% python3 -q
>>> import numpy as np
>>> from numpy import linalg as LA
>>> np.set_printoptions(precision=2, suppress=True, linewidth=140)
>>> arr = np.load("block0.npy")
>>> arr
array([[-1.,  1.,  1.,  1.],
       [ 1., -1.,  1.,  1.],
       [ 1.,  1., -1.,  1.],
       [ 1.,  1.,  1., -1.]])
>>> arr @ (-1.0) ** np.arange(4)
array([-2.,  2., -2.,  2.])
>>> np.fft.fft(arr[0])
array([ 2.+0.j, -2.+0.j, -2.+0.j, -2.+0.j])
>>> arr @ np.ones(4)
array([2., 2., 2., 2.])
>>> w1 = np.array([[-1, 2], [1, 3], [-2, -3], [4, -3]])
>>> c = np.array([-1, -1])
>>> hid = np.maximum(arr @ w1 + c, 0)
>>> print((hid > 0).mean(axis=0))
[0.5 0.5]
>>> print((hid > 0).astype(int))
[[1 0]
 [0 0]
 [1 1]
 [0 1]]
>>> C = np.array([[-3, 1], [1, 3]])
>>> w1 @ C
array([[  5,   5],
       [  0,  10],
       [  3, -11],
       [-15,  -5]])
>>> round(float(LA.det(arr)), 2)
-16.0
>>> np.sort(np.abs(LA.eigvals(arr)))
array([2., 2., 2., 2.])
>>> (arr - arr.T) / 2
array([[0., 0., 0., 0.],
       [0., 0., 0., 0.],
       [0., 0., 0., 0.],
       [0., 0., 0., 0.]])
>>> LA.matrix_power(arr, 4)
array([[16.,  0.,  0.,  0.],
       [ 0., 16.,  0.,  0.],
       [ 0.,  0., 16.,  0.],
       [ 0.,  0.,  0., 16.]])
>>> LA.determinant(arr)
Traceback (most recent call last):
  File "<python-input-19>", line 1, in <module>
    LA.determinant(arr)
    ^^^^^^^^^^^^^^
AttributeError: module 'numpy.linalg' has no attribute 'determinant'
>>> rng = np.random.default_rng(1959)
>>> other = arr + rng.integers(-2, 3, (4, 3)) @ rng.integers(-2, 3, (3, 4))
>>> other
array([[-2.,  3.,  1.,  3.],
       [ 0., -1.,  3.,  3.],
       [ 6.,  0., -7., -3.],
       [ 2.,  7., -1.,  9.]])
>>> print(np.abs(other - arr).sum(axis=1))
[ 5.  5. 16. 19.]
>>> np.round(LA.svd(other - arr, compute_uv=False), 2) + 0
array([12.8 ,  8.45,  1.36,  0.  ])
>>> arr.mean(axis=0)
array([0.5, 0.5, 0.5, 0.5])
>>> np.unravel_index(np.abs(arr).argmax(), arr.shape)
(np.int64(0), np.int64(0))
>>> arr.sum(axis=0)
array([2., 2., 2., 2.])
>>> arr[:, 4]
Traceback (most recent call last):
  File "<python-input-28>", line 1, in <module>
    arr[:, 4]
    ~~~^^^^^^
IndexError: index 4 is out of bounds for axis 1 with size 4
>>> data = np.load("run9.npy")
>>> print(data)
[[ 1.  4. -1.]
 [ 1.  4. -1.]
 [ 0.  6.  0.]]
>>> LA.matrix_rank(data, rtol=0.1)
np.int64(2)
>>> LA.cond(data) > 100
np.True_
>>> Uu, s, vt = LA.svd(data)
>>> V = vt[:(s > 1e-8).sum()]
>>> x = data[1] + 3 * data[2] + rng.integers(2) * np.eye(3)[1]
>>> x
array([ 1., 23., -1.])
>>> LA.matrix_rank(np.vstack([data, x]))
np.int64(2)
>>> np.allclose(V.T @ V @ x, x)
True
>>> np.diag(V.T @ V)
array([0.5, 1. , 0.5])
>>> LA.lstsq(data[:-1].T, data[-1])[2]
np.int32(1)
>>> np.round(np.trace(LA.pinv(data) @ data), 2)
np.float64(2.0)
>>> print(np.allclose(data[:-1].T @ LA.lstsq(data[:-1].T, data[-1])[0], data[-1]))
False
>>> np.unique(data.round(6), axis=0).shape
(2, 3)
>>> round(LA.eigvals(data).sum().real, 2)
np.float64(5.0)
>>> np.einsum("ii->", data)
np.float64(5.0)
>>> np.round(np.poly(data), 2) + 0
array([ 1., -5.,  6.,  0.])
>>> np.round(LA.eigvals(data), 2) + 0
array([0., 3., 2.])
>>> f, r1 = data[2], data[1]
>>> print(f @ r1)
24.0
>>> f @ f
np.float64(36.0)
>>> pr = (f @ r1) / (f @ f) * f
>>> LA.matrix_rank(np.outer(f, r1))
np.int64(1)
>>> np.outer(f, r1)
array([[ 0.,  0., -0.],
       [ 6., 24., -6.],
       [ 0.,  0., -0.]])
>>> r1 - pr
array([ 1.,  0., -1.])
>>> (r1 - pr) @ f
np.float64(0.0)
>>> W0 = np.load("a.npy")
>>> W0
array([[3., 1., 1., 1.],
       [1., 3., 1., 1.],
       [1., 1., 3., 1.],
       [1., 1., 1., 3.]])
>>> low = LA.cholesky(W0)
>>> print(round(np.prod(np.diag(low)) ** 2, 2), np.round(LA.det(W0), 2))
48.0 48.0
>>> W0 / np.sqrt(np.outer(np.diag(W0), np.diag(W0)))
array([[1.  , 0.33, 0.33, 0.33],
       [0.33, 1.  , 0.33, 0.33],
       [0.33, 0.33, 1.  , 0.33],
       [0.33, 0.33, 0.33, 1.  ]])
>>> mat = np.load("m.npy")
>>> mat
array([[ 0.26, -2.52,  1.61],
       [ 1.34, -2.66,  0.37],
       [ 2.08, -0.7 , -2.04],
       [ 1.76, -2.41, -0.33],
       [ 2.02, -0.43, -2.17],
       [ 0.28,  2.2 , -2.02],
       [-0.96, -1.56,  2.38],
       [ 0.16,  2.28, -1.94],
       [ 1.95, -2.14, -0.78],
       [ 1.83, -2.33, -0.48],
       [-0.66,  2.66, -1.22],
       [-0.62,  2.65, -1.26],
       [-2.09,  1.76,  1.25],
       [-0.07,  2.43, -1.76],
       [-1.98,  0.27,  2.24]])
>>> gram = np.cov(mat, rowvar=False)
>>> mat.std(axis=0)
array([1.38, 2.09, 1.56])
>>> np.polyfit(mat[:, 1], mat[:, 0], 1)
array([-0.37,  0.34])
>>> mat.sum(axis=1)
array([-0.66, -0.95, -0.66, -0.99, -0.58,  0.45, -0.14,  0.5 , -0.97, -0.98,  0.79,  0.77,  0.91,  0.59,  0.53])
>>> print(mat.sum(axis=0))
[ 5.31 -0.51 -6.18]
>>> np.zeros(15, 3)
Traceback (most recent call last):
  File "<python-input-68>", line 1, in <module>
    np.zeros(15, 3)
    ~~~~~~~~^^^^^^^
TypeError: Cannot interpret '3' as a data type
>>> print(np.unique(mat.round(6), axis=0).shape)
(15, 3)
>>> np.allclose(mat[:-1].T @ LA.lstsq(mat[:-1].T, mat[-1])[0], mat[-1])
True
>>> F = np.array([[-3.26, 2.0, -0.69],
...     [1.12, -0.61, -0.11],
...     [-0.56, 0.05, -0.75],
...     [-1.38, 0.99, -0.54],
...     [1.72, -0.94, 0.33],
...     [-2.38, 1.59, -0.37],
...     [-6.77, 4.16, -2.08],
...     [0.09, -0.12, -1.27],
...     [-0.6, 0.51, -0.78],
...     [-1.91, 1.1, -1.01],
...     [2.44, -1.12, 1.08]])
>>> other = np.c_[F[:, :2] @ np.array([[2, 1], [-2, 1]]), np.array([7, 8, 0, 5, 0, 3, 9, 0, 2, 3, 3])]
>>> other
array([[-10.52,  -1.26,   7.  ],
       [  3.46,   0.51,   8.  ],
       [ -1.22,  -0.51,   0.  ],
       [ -4.74,  -0.39,   5.  ],
       [  5.32,   0.78,   0.  ],
       [ -7.94,  -0.79,   3.  ],
       [-21.86,  -2.61,   9.  ],
       [  0.42,  -0.03,   0.  ],
       [ -2.22,  -0.09,   2.  ],
       [ -6.02,  -0.81,   3.  ],
       [  7.12,   1.32,   3.  ]])
>>> LA.matrix_rank(np.c_[F, other])
np.int64(4)
>>> print(LA.matrix_rank(other))
3
>>> LA.norm(LA.qr(F)[0].T @ other, axis=0) ** 2 / ((other ** 2).sum(axis=0) + 1e-12)
array([1.  , 1.  , 0.67])
